% python3 -q
>>> import numpy as np
>>> np.set_printoptions(precision=3, suppress=True, linewidth=160)
>>> rng = np.random.default_rng(21)
>>> feats = np.array([[1, 2, 0, 0], [1, 1, 1, 1], [1, 2, 1, 1]]) * (rng.random((3, 4)) < 0.3)
>>> print(feats)
[[0 0 0 0]
 [0 0 0 1]
 [0 0 1 0]]
>>> print(np.linalg.matrix_rank(feats, rtol=0.1))
2
>>> print(np.linalg.pinv(feats))
[[0. 0. 0.]
 [0. 0. 0.]
 [0. 0. 1.]
 [0. 1. 0.]]
>>> print(np.round(np.trace(np.linalg.pinv(feats) @ feats), 3))
2.0
>>> print(np.unique(feats.round(6), axis=0).shape)
(3, 4)
>>> print(np.abs(np.diag(np.linalg.qr(feats)[1])) > 1e-9)
[False False  True]
>>> print(feats @ np.linalg.pinv(feats) @ feats)
[[0. 0. 0. 0.]
 [0. 0. 0. 1.]
 [0. 0. 1. 0.]]
>>> print(np.linalg.lstsq(feats[:-1].T, feats[-1])[2])
1
>>> A = np.load("arr.npy")
>>> print(A)
[[ 1  0  0  0  0  0  0  0  0]
 [ 5  1  0  0  0  0  0  0  0]
 [-1 -3  1  0  0  0  0  0  0]
 [-2  1  8  1  0  0  0  0  0]
 [-9 -7 -3  9  1  0  0  0  0]
 [ 2  6 -2  2 -5  1  0  0  0]
 [-3 -7  3 -3  5  6  1  0  0]
 [ 2  8  0  5  3  4  4  1  0]
 [-3 -3 -6 -3  7  4  9 -4  1]]
>>> Uu, sv, Vh = np.linalg.svd(A)
>>> print(sv.round(3) + 0)
[19.315 14.613 12.769 10.214  4.989  4.08   2.491  0.502  0.   ]
>>> B = Uu[:, :8] @ np.diag(sv[:8]) @ Vh[:8]
>>> print(round(float(np.linalg.norm(A - B) / np.linalg.norm(A)), 3))
0.0
>>> print(np.round(np.linalg.norm(A - B, 2), 3), round(sv[8], 3))
0.0 0.0
>>> print(round(np.abs(A - B).max(), 3))
0.0
>>> f = np.array([-4, 6, -9])
>>> print(np.correlate(A[0], A[6], "full"))
[ 0  0  1  6  5 -3  3 -7 -3  0  0  0  0  0  0  0  0]
>>> print(np.array([np.convolve(row, f, "same") for row in A]))
[[   6   -9    0    0    0    0    0    0    0]
 [  26  -39   -9    0    0    0    0    0    0]
 [   6  -13   33   -9    0    0    0    0    0]
 [ -16   -8   35  -66   -9    0    0    0    0]
 [ -26   51    9   77  -75   -9    0    0    0]
 [ -12   26  -74   50  -52   51   -9    0    0]
 [  10  -27   93  -65   33  -13  -48   -9    0]
 [ -20   30  -92   18  -43  -19  -16  -30   -9]
 [  -6   33    3    8   53  -75   34 -109   42]]
>>> print(np.polyval(f, A[0]))
[-7 -9 -9 -9 -9 -9 -9 -9 -9]
>>> arr = np.loadtxt("block15.csv", delimiter=",")
>>> print(arr)
[[ 1.904  0.392 -0.349 -0.051]
 [ 0.392 -0.807 -0.073  1.259]
 [-0.349 -0.073 -1.15   1.13 ]
 [-0.051  1.259  1.13   1.053]]
>>> print([round(float(np.linalg.det(arr[:i, :i])), 2) + 0 for i in range(1, 5)])
[1.9, -1.69, 2.05, 8.0]
>>> print(np.all(np.linalg.eigvalsh(arr) > 0))
False
>>> print(np.kron(np.eye(2, dtype=int), arr))
[[ 1.904  0.392 -0.349 -0.051  0.     0.    -0.    -0.   ]
 [ 0.392 -0.807 -0.073  1.259  0.    -0.    -0.     0.   ]
 [-0.349 -0.073 -1.15   1.13  -0.    -0.    -0.     0.   ]
 [-0.051  1.259  1.13   1.053 -0.     0.     0.     0.   ]
 [ 0.     0.    -0.    -0.     1.904  0.392 -0.349 -0.051]
 [ 0.    -0.    -0.     0.     0.392 -0.807 -0.073  1.259]
 [-0.    -0.    -0.     0.    -0.349 -0.073 -1.15   1.13 ]
 [-0.     0.     0.     0.    -0.051  1.259  1.13   1.053]]
>>> print(round(float(np.linalg.det(arr[::-1])), 3))
7.999
>>> print(np.einsum("ii->", arr))
1.0
>>> B = np.array([[2, 0, 4], [2, 1, 2], [4, 0, 5]])
>>> E = np.triu(B)
>>> print(E)
[[2 0 4]
 [0 1 2]
 [0 0 5]]
>>> # triangular, det is the product of the diagonal
>>> f = np.array([-9, 0, 9])
>>> B = E + np.outer(f, np.eye(3)[2])
>>> print(B)
[[ 2.  0. -5.]
 [ 0.  1.  2.]
 [ 0.  0. 14.]]
>>> mat = np.loadtxt("case9.csv", delimiter=",")
>>> print(mat)
[[ 1.449 -2.016  0.109  1.681]
 [-2.441 -0.256 -1.036  1.38 ]
 [ 0.113 -2.229 -2.004  0.04 ]
 [ 0.883  2.588 -1.135  0.482]
 [-0.267  1.305 -2.667 -0.335]
 [-1.172  0.899  0.319  2.592]
 [ 0.567 -1.849 -1.84   1.37 ]
 [ 0.151  0.921  2.684  0.963]
 [-1.564 -1.744 -1.824 -0.432]
 [ 1.726  0.325  1.486 -1.926]
 [-1.527  0.262 -0.353  2.545]
 [ 0.402 -1.654 -2.102 -1.298]
 [ 0.446  1.257  1.945  1.854]
 [ 0.91   0.583 -1.653  2.259]
 [-1.831 -1.407  1.907 -0.177]
 [-2.376 -0.735  1.635 -0.377]
 [-0.874  1.936 -0.186 -2.11 ]
 [ 1.781  1.19  -1.714 -1.213]
 [ 2.538  0.732 -0.485  1.338]
 [ 0.37   0.318 -2.928 -0.437]
 [ 1.1   -2.019  1.757 -0.792]
 [ 1.457  2.498  0.723 -0.339]
 [ 2.459 -0.401  1.653  0.245]
 [ 1.014 -1.991 -0.194  1.992]
 [ 0.091  2.587  0.333 -1.48 ]
 [ 1.954  0.605  1.837 -1.199]
 [ 2.194 -0.672  1.641  1.02 ]
 [-0.02   2.516 -0.213  1.62 ]
 [ 1.392  1.452  1.996  0.985]
 [-0.955 -0.699  2.664  0.709]]
>>> vec = np.array([3, 5, 6, 8])
>>> print(np.sign((mat @ vec).round(6)))
[ 1. -1. -1.  1. -1.  1. -1.  1. -1.  1.  1. -1.  1.  1. -1. -1. -1. -1.  1. -1. -1.  1.  1.  1.  1.  1.  1.  1.  1.  1.]
>>> vec @ mat
Traceback (most recent call last):
  File "<python-input-42>", line 1, in <module>
    vec @ mat
    ~~~~^~~~~
ValueError: matmul: Input operand 1 has a mismatch in its core dimension 0, with gufunc signature (n?,k),(k,m?)->(n?,m?) (size 30 is different from 4)
>>> print(np.linalg.norm(mat @ vec) <= np.linalg.norm(mat, 2) * np.linalg.norm(vec) + 1e-9)
True
